% python3 -q
>>> import numpy as np
>>> import numpy.linalg as la
>>> np.set_printoptions(precision=3, suppress=True, linewidth=200)
>>> F = np.load("m.npy")
>>> F
array([[-11.027,   1.53 ,  -1.993, -11.539],
       [ 34.41 ,   6.587,   0.946,  -5.084],
       [  8.848,  -6.228,   2.582,   7.642],
       [ 17.581,   0.007,   2.401, -10.585],
       [ 21.834,  -0.573,   0.642,  -3.848],
       [-11.917,   1.896,  -1.738,  -6.871],
       [ 21.236,   2.711,  -5.416,   2.315],
       [-22.571,  -3.907,  -0.736, -19.013],
       [-11.67 ,   1.209,  -2.098,  -7.484],
       [  5.896,   3.472,  -1.86 ,   7.823],
       [ 31.687,  -0.725,   1.036,  16.46 ],
       [  9.742,   5.619,   0.568,   9.373],
       [ 18.325,   6.293,  -0.477,  -7.104],
       [-24.744,  -6.437,   0.328, -13.735],
       [ -9.157,  -1.215,  -1.631,  -8.584],
       [ -2.183,  -4.472,   0.084, -11.241],
       [-25.528,   3.282,   1.401,  -8.183],
       [  2.417,  -1.639,   0.026,  -5.049],
       [ 32.079,  -4.285,   2.405,  -1.802],
       [  9.555,  -4.361,   3.536,  11.699],
       [-15.071,   1.225,   4.511,  14.924],
       [-17.555,  -8.504,  -2.593,  11.914],
       [-13.886,  -3.998,  -4.818,   5.511],
       [  8.188,  -2.185,   0.444,   4.566],
       [-24.42 ,  -2.589,   2.546, -12.053],
       [-15.95 ,   1.299,  -3.044,  -4.92 ],
       [ 38.697,   1.207,   2.703,   7.468],
       [ -6.531,   9.331,  -2.247,  -5.481]])
>>> u = np.array([8, -6])
>>> np.correlate(F[12], F[16], "full")
array([-149.953,  -25.822,   72.862, -389.683, -172.166,  -11.138,  181.351])
>>> np.convolve(F[12], u)
array([146.6  , -59.606, -41.574, -53.97 ,  42.624])
>>> np.cross(F[12, :3], F[16, :3])
array([ 10.382, -13.496, 220.79 ])
>>> B = F / la.norm(F, axis=1, keepdims=True)
>>> G = B @ B.T
>>> (G - 2 * np.eye(28)).round(6).argmax(axis=1)
array([14,  4, 19,  4, 18,  8, 26, 14,  5, 11, 23,  9,  1, 24,  7, 17, 25, 15,  4,  2, 21, 22, 21, 10, 13,  5, 18,  5])
>>> np.argwhere(np.triu(np.abs(G) > 0.95, 1))
array([[ 0,  5],
       [ 0,  7],
       [ 0,  8],
       [ 0, 14],
       [ 0, 19],
       [ 1,  4],
       [ 1, 12],
       [ 2, 19],
       [ 4, 18],
       [ 5,  8],
       [ 5, 10],
       [ 5, 16],
       [ 5, 23],
       [ 5, 25],
       [ 7,  8],
       [ 7, 10],
       [ 7, 11],
       [ 7, 13],
       [ 7, 14],
       [ 7, 24],
       [ 8, 10],
       [ 8, 14],
       [ 8, 23],
       [ 8, 25],
       [ 9, 11],
       [10, 13],
       [10, 14],
       [10, 16],
       [10, 23],
       [10, 24],
       [10, 25],
       [10, 26],
       [11, 13],
       [11, 14],
       [12, 21],
       [13, 14],
       [13, 24],
       [16, 23],
       [16, 24],
       [16, 25],
       [16, 26],
       [18, 26],
       [21, 22],
       [23, 25],
       [25, 26]])
>>> la.norm(B, axis=1)
array([1., 1., 1., 1., 1., 1., 1., 1., 1., 1., 1., 1., 1., 1., 1., 1., 1., 1., 1., 1., 1., 1., 1., 1., 1., 1., 1., 1.])
>>> labels = F[:, 0] > np.median(F[:, 0])
>>> u = F[labels].mean(axis=0) - F[~labels].mean(axis=0)
>>> np.argsort(-np.abs(u).round(6), kind="stable")
array([0, 3, 2, 1])
>>> round(float((((F - F.mean(axis=0)) @ u > 0) == labels).mean()), 3)
0.964
>>> labels.astype(int)
array([0, 1, 1, 1, 1, 0, 1, 0, 0, 1, 1, 1, 1, 0, 0, 0, 0, 1, 1, 1, 0, 0, 0, 1, 0, 0, 1, 0])
>>> J = np.diag(np.array([9, 9]))
>>> J
array([[9, 0],
       [0, 9]])
>>> w1 = np.array([[5, 4], [-4, -5]])
>>> beta = np.array([9, 9])
>>> hid = np.maximum(J @ w1 + beta, 0)
>>> hid
array([[54, 45],
       [ 0,  0]])
>>> (hid > 0).mean(axis=0)
array([0.5, 0.5])
>>> C = np.array([[2, 1, 5], [1, 3, 3]])
>>> w1 @ C
array([[ 14,  17,  37],
       [-13, -19, -35]])
>>> hid @ C
array([[153, 189, 405],
       [  0,   0,   0]])
>>> feats = np.arange(12).reshape(4, 3) + -2
>>> feats
array([[-2, -1,  0],
       [ 1,  2,  3],
       [ 4,  5,  6],
       [ 7,  8,  9]])
>>> # null space of dimension 1
>>> r = la.matrix_rank(feats)
>>> r
np.int64(2)
>>> null = la.svd(feats)[2][r:].T
>>> null @ null.T
array([[ 0.167, -0.333,  0.167],
       [-0.333,  0.667, -0.333],
       [ 0.167, -0.333,  0.167]])
>>> [int(la.matrix_rank(feats[:i])) for i in range(1, len(feats) + 1)]
[1, 2, 2, 2]
>>> [int(la.matrix_rank(feats[:, :j + 1])) for j in range(3)]
[1, 2, 2]
>>> u = np.array([5, 4])
>>> np.convolve(feats[2], u)
array([20, 41, 50, 24])
>>> np.array([np.convolve(row, u, "same") for row in feats])
array([[-10, -13,  -4],
       [  5,  14,  23],
       [ 20,  41,  50],
       [ 35,  68,  77]])
>>> B = feats / np.sqrt((feats ** 2).mean(axis=1, keepdims=True))
>>> la.norm(B, axis=1)
array([1.732, 1.732, 1.732, 1.732])
>>> la.matrix_rank(B) == la.matrix_rank(feats)
np.True_
>>> la.matrix_rank(feats - feats.mean(axis=1, keepdims=True))
np.int64(1)
>>> feats - feats.mean(axis=1, keepdims=True)
array([[-1.,  0.,  1.],
       [-1.,  0.,  1.],
       [-1.,  0.,  1.],
       [-1.,  0.,  1.]])
>>> feats.sum(axis=1)
array([-3,  6, 15, 24])
>>> np.unravel_index(np.abs(feats).argmax(), feats.shape)
(np.int64(3), np.int64(2))
>>> np.abs(feats).max()
np.int64(9)
>>> feats.shape
(4, 3)
>>> feats.mean(axis=0)
array([2.5, 3.5, 4.5])
>>> np.round(la.svd(feats, compute_uv=False), 3) + 0
array([16.918,  1.942,  0.   ])
>>> feats.sum(axis=0)
array([10, 14, 18])
